In [1]: import numpy as np

In [2]: import numpy.linalg as la

In [3]: np.set_printoptions(suppress=True, linewidth=120)

In [4]: mat = np.load("m.npy")

In [5]: print(mat.round(3))
[[-0.511  0.592 -2.025 -2.128 -3.09  -0.729 -1.213  1.216 -0.002  1.413 -0.855]
 [ 1.15  -2.331 -2.615 -0.027 -0.195  0.915  0.025 -0.675 -1.051 -2.624 -1.445]
 [-1.405  2.007 -0.791 -1.482  0.985  1.971  2.028 -1.822 -0.483  0.684 -1.785]
 [ 0.383  0.967  0.423 -1.003  1.582 -0.713 -3.323 -1.282  1.759 -0.899 -1.771]
 [ 1.405 -0.493  0.519  2.446 -1.495 -0.616  0.274 -2.003  0.162  2.126 -2.298]
 [-1.277  0.311 -3.292  2.156  1.048  0.136 -0.732 -0.579  1.521  1.088  1.518]
 [-0.128  1.008  0.692  1.716 -1.121  3.529 -1.098  1.928  0.798 -0.672 -0.906]
 [-1.916 -2.08   0.7   -0.145  0.836  1.136 -2.19  -0.361 -2.539  1.768 -0.06 ]
 [ 2.555  2.545 -0.742  0.398  0.289  0.256 -1.164 -0.385 -2.847  0.221  1.217]
 [-1.661  1.133 -0.372  1.707  0.954 -2.196  0.276  1.985 -1.623 -0.876 -2.18 ]
 [-2.172  0.9    0.704  0.773 -2.379 -0.453 -0.575 -2.412 -0.639 -2.178  1.104]]

In [6]: t3 = np.stack([mat, -2 * mat, mat[::-1]])

In [7]: print(la.matrix_rank(t3))
[11 11 11]

In [8]: F = np.load("test5.npy")

In [9]: print(F)
[[ 11.474   8.997  11.212  -1.823  14.855  -2.185 -12.155  -0.209 -10.379  16.572  -9.146  -8.926 -14.086  -0.777]
 [ 13.296   8.378  11.586  -3.29   12.466  -2.081 -11.769   1.527 -10.958  14.918  -9.823  -9.358 -11.927   1.307]
 [ 12.309  10.304  12.108  -2.226  15.856  -5.131 -11.831   1.612  -9.194  14.33   -9.588  -8.162 -10.768   1.313]
 [ 11.638   8.853  10.937  -2.999  14.095  -2.5   -13.253   0.068  -9.086  13.665  -8.627  -9.085 -11.453   2.664]
 [ 10.884   7.463  12.824  -1.09   15.331  -2.936 -11.964   0.682  -9.016  13.737 -10.187  -9.906 -12.741  -0.815]
 [ 12.287   9.03   10.548  -2.586  14.875  -1.853 -12.694   0.266  -9.693  16.122  -9.171  -9.784 -13.07    1.27 ]
 [ 13.164   7.605  11.114  -4.155  14.564  -2.52  -12.298  -0.784  -8.708  14.655  -6.874  -9.152 -10.467  -1.225]
 [ 11.34   11.52   11.461  -3.255  14.821  -4.078 -12.868  -0.108  -9.555  15.699 -10.113  -7.677  -9.715  -0.775]
 [ 13.445   5.598  10.131  -2.433  15.532  -3.172 -12.168  -1.099  -9.608  13.904  -9.953  -9.104 -11.628  -0.866]
 [ 11.881   8.509  10.387  -2.324  17.062  -1.986 -12.363  -0.147  -8.308  16.002 -10.118  -8.865 -10.365   2.002]
 [ 11.338   8.567  13.274  -4.086  14.928  -3.765 -13.576   0.691  -9.326  13.775  -8.317  -8.471 -11.546  -1.126]
 [ 13.257   9.099  11.691  -3.194  13.917  -2.825 -14.11   -1.438  -9.418  13.73   -9.463  -9.939 -12.761  -0.816]
 [ 12.793   8.581  10.764  -4.226  16.464  -2.48  -11.02   -1.225  -8.343  15.753  -8.898 -10.221 -12.255   0.266]
 [ 13.846   8.626   9.955  -2.3    15.332  -4.125 -11.592  -1.256  -9.846  15.406  -8.589  -9.182 -11.738  -0.654]
 [ 11.927   7.197  12.243  -3.442  13.881  -2.042 -13.047  -0.541 -10.478  17.115  -9.343  -9.435 -11.559  -2.65 ]
 [ 12.108   8.292  11.76   -2.343  14.758  -2.636 -11.409   1.891  -8.595  15.616  -8.849  -7.886 -11.486  -0.138]
 [ 12.366   8.875  12.284  -4.453  13.911  -2.917 -11.798   1.437  -9.456  14.786  -8.396  -9.427 -13.292  -0.755]
 [ 11.434  11.699  11.929  -3.219  14.973  -1.879 -12.631  -1.603  -9.502  15.539  -9.894  -9.769 -10.664   0.413]
 [ 11.574   8.964  10.803  -2.871  15.144  -2.858 -10.446  -1.183 -10.083  15.127  -8.707 -10.674 -13.527  -0.012]
 [ 11.398   7.57   11.12   -3.806  14.498  -1.887 -11.428   0.718  -9.454  13.098  -7.123 -11.474 -13.322  -0.676]
 [ 12.937   8.184  13.066  -2.328  15.978  -3.246 -13.63   -0.738  -8.542  13.222  -9.534 -12.287  -9.885  -1.302]
 [ 12.335   9.267  10.972  -1.316  16.701  -2.76  -11.792  -0.208  -8.502  14.878  -8.603 -10.069 -12.489   0.313]
 [ 11.248   9.423  10.467  -4.012  14.863  -2.637 -11.251  -0.557  -8.15   14.339  -8.808  -9.812 -11.688   0.496]
 [ 11.297   9.142   9.733  -2.049  14.724  -2.546 -12.128   1.548 -10.898  15.207  -8.885 -10.295 -13.224   0.915]
 [ 13.064   7.004  12.235  -5.485  16.565  -6.007 -12.805   0.54   -9.281  15.676  -8.173  -9.1   -11.269   0.148]
 [ 12.233   8.941  11.633  -4.115  14.056  -2.936 -11.582   1.326  -8.292  13.833  -8.072  -7.218 -12.877  -2.801]
 [ 11.749   9.87   13.424  -2.393  15.111  -1.708 -10.642  -0.72  -10.036  15.9    -8.729  -9.608 -12.413   1.732]
 [ 11.169   8.278  12.448  -3.921  16.506  -1.13   -9.747   2.115  -8.921  14.289  -8.307  -7.383 -11.896  -1.504]
 [ 12.66    7.756  11.161  -2.707  15.548  -2.733 -10.803  -0.173  -8.267  15.875  -9.442  -8.156 -13.611   1.088]]

In [10]: Xs = (F - F.mean(axis=0)) / F.std(axis=0)

In [11]: print(np.round(Xs.std(axis=0), 3))
[1. 1. 1. 1. 1. 1. 1. 1. 1. 1. 1. 1. 1. 1.]

In [12]: print(np.argwhere(np.abs(Xs) > 2))
[[ 1  4]
 [ 1  8]
 [ 2  5]
 [ 3 13]
 [ 6 10]
 [ 7  1]
 [ 8  1]
 [11  6]
 [13  0]
 [14  9]
 [17  1]
 [19 10]
 [20 11]
 [23  8]
 [24  3]
 [24  5]
 [25 13]
 [26  2]
 [27  6]]

In [13]: coef = la.lstsq(np.delete(Xs, 10, axis=1), Xs[:, 10])[0]

In [14]: print(np.abs(coef).argmax())
3

In [15]: x = np.array([3, 3, 1, -1, -2, -1, 2, -3, 0, -2, 0, -2, -1, -1])

In [16]: y = F @ x

In [17]: print(np.round(la.lstsq(F, y)[0], 3) + 0)
[ 3.  3.  1. -1. -2. -1.  2. -3.  0. -2.  0. -2. -1. -1.]

In [18]: print(np.round(la.solve(F.T @ F, F.T @ y), 3) + 0)
[ 3.  3.  1. -1. -2. -1.  2. -3.  0. -2.  0. -2. -1. -1.]

In [19]: rng = np.random.default_rng(99)

In [20]: y = y + 0.3 * rng.normal(size=29)

In [21]: print(y.round(3))
[22.836 28.289 24.228 22.844 20.622 22.631 29.273 26.587 23.342 11.827 24.025 39.406 31.492 33.739 21.814 16.377 30.714
 34.724 35.263 30.325 34.534 25.944 30.912 19.824 21.679 28.945 30.875 16.98  22.804]

In [22]: coef, *_ = la.lstsq(F, y)

In [23]: print(coef.round(3))
[ 2.975  2.991  0.944 -1.049 -1.953 -0.937  1.927 -2.986  0.039 -1.964  0.036 -2.003 -0.969 -0.954]

In [24]: print(coef.round())
[ 3.  3.  1. -1. -2. -1.  2. -3.  0. -2.  0. -2. -1. -1.]
